$ python3 -q
>>> import numpy as np
>>> np.set_printoptions(precision=2, suppress=True, linewidth=200)
>>> rnd = lambda a: np.round(a, 2) + 0
>>> K = np.load("sample16.npy")
>>> K
array([[0, 0, 0, 0],
       [0, 0, 1, 0],
       [0, 1, 0, 1],
       [0, 0, 1, 0]])
>>> # splits into 2 blocks
>>> rank = np.linalg.matrix_rank(K)
>>> rank
np.int64(2)
>>> ns = np.linalg.svd(K)[2][rank:].T
>>> print(K @ ns)
[[0. 0.]
 [0. 0.]
 [0. 0.]
 [0. 0.]]
>>> [int(np.linalg.matrix_rank(np.delete(K, i, axis=0))) for i in range(4)]
[2, 2, 1, 2]
>>> np.allclose(K @ ns, 0)
True
>>> print(np.linalg.matrix_rank(K.T @ K), np.linalg.matrix_rank(K @ K.T))
2 2
>>> print([int(np.linalg.matrix_rank(K[:, :j + 1])) for j in range(4)])
[0, 1, 2, 2]
>>> ns.shape
(4, 2)
>>> (K != 0).astype(int)
array([[0, 0, 0, 0],
       [0, 0, 1, 0],
       [0, 1, 0, 1],
       [0, 0, 1, 0]])
>>> (np.linalg.matrix_power((K != 0) + (K.T != 0) + np.eye(4), 4) > 0).astype(int)
array([[1, 0, 0, 0],
       [0, 1, 1, 1],
       [0, 1, 1, 1],
       [0, 1, 1, 1]])
>>> rnd(np.linalg.det(K))
np.float64(0.0)
>>> np.flatnonzero(np.linalg.matrix_power((K != 0) + (K.T != 0) + np.eye(4), 4)[1])
array([1, 2, 3])
>>> np.abs(np.diag(np.linalg.qr(K)[1])) > 1e-9
array([False,  True,  True, False])
>>> rnd(K @ np.linalg.pinv(K) @ K)
array([[0., 0., 0., 0.],
       [0., 0., 1., 0.],
       [0., 1., 0., 1.],
       [0., 0., 1., 0.]])
>>> np.linalg.lstsq(K[:-1].T, K[-1])[2]
np.int32(2)
>>> rnd(np.linalg.eigvals(K).sum().real)
np.float64(0.0)
>>> rnd(np.poly(K))
array([ 1.,  0., -2.,  0.,  0.])
>>> np.einsum("ii->", K)
np.int64(0)
>>> print(rnd(np.linalg.eigvals(K)))
[-1.41  0.    1.41  0.  ]
>>> print(rnd(np.linalg.det(2 * K)), rnd(np.linalg.det(K)))
0.0 0.0
>>> np.einsum("ij,ji->", K, K)
np.int64(4)
>>> mat = np.tanh(np.array([[0.0],
...     [1.4],
...     [-1.6],
...     [1.4],
...     [-0.8],
...     [1.8],
...     [1.1],
...     [0.6],
...     [1.8],
...     [0.7],
...     [-1.0],
...     [-1.6],
...     [0.9],
...     [0.2],
...     [0.1],
...     [-0.2],
...     [0.0],
...     [1.9],
...     [0.2],
...     [0.0],
...     [-1.6],
...     [0.6]]) @ np.array([[1.6, -1.3, -1.3]]))
>>> rnd(mat)
array([[ 0.  ,  0.  ,  0.  ],
       [ 0.98, -0.95, -0.95],
       [-0.99,  0.97,  0.97],
       [ 0.98, -0.95, -0.95],
       [-0.86,  0.78,  0.78],
       [ 0.99, -0.98, -0.98],
       [ 0.94, -0.89, -0.89],
       [ 0.74, -0.65, -0.65],
       [ 0.99, -0.98, -0.98],
       [ 0.81, -0.72, -0.72],
       [-0.92,  0.86,  0.86],
       [-0.99,  0.97,  0.97],
       [ 0.89, -0.82, -0.82],
       [ 0.31, -0.25, -0.25],
       [ 0.16, -0.13, -0.13],
       [-0.31,  0.25,  0.25],
       [ 0.  ,  0.  ,  0.  ],
       [ 1.  , -0.99, -0.99],
       [ 0.31, -0.25, -0.25],
       [ 0.  ,  0.  ,  0.  ],
       [-0.99,  0.97,  0.97],
       [ 0.74, -0.65, -0.65]])
>>> f = np.array([-8, 2])
>>> rnd(np.cross(mat[11, :3], mat[7, :3]))
array([ 0.  ,  0.08, -0.08])
>>> rnd(np.polyval(f, mat[11]))
array([ 9.9 , -5.75, -5.75])
>>> rnd(np.convolve(mat[11], f))
array([ 7.9 , -9.73, -5.82,  1.94])
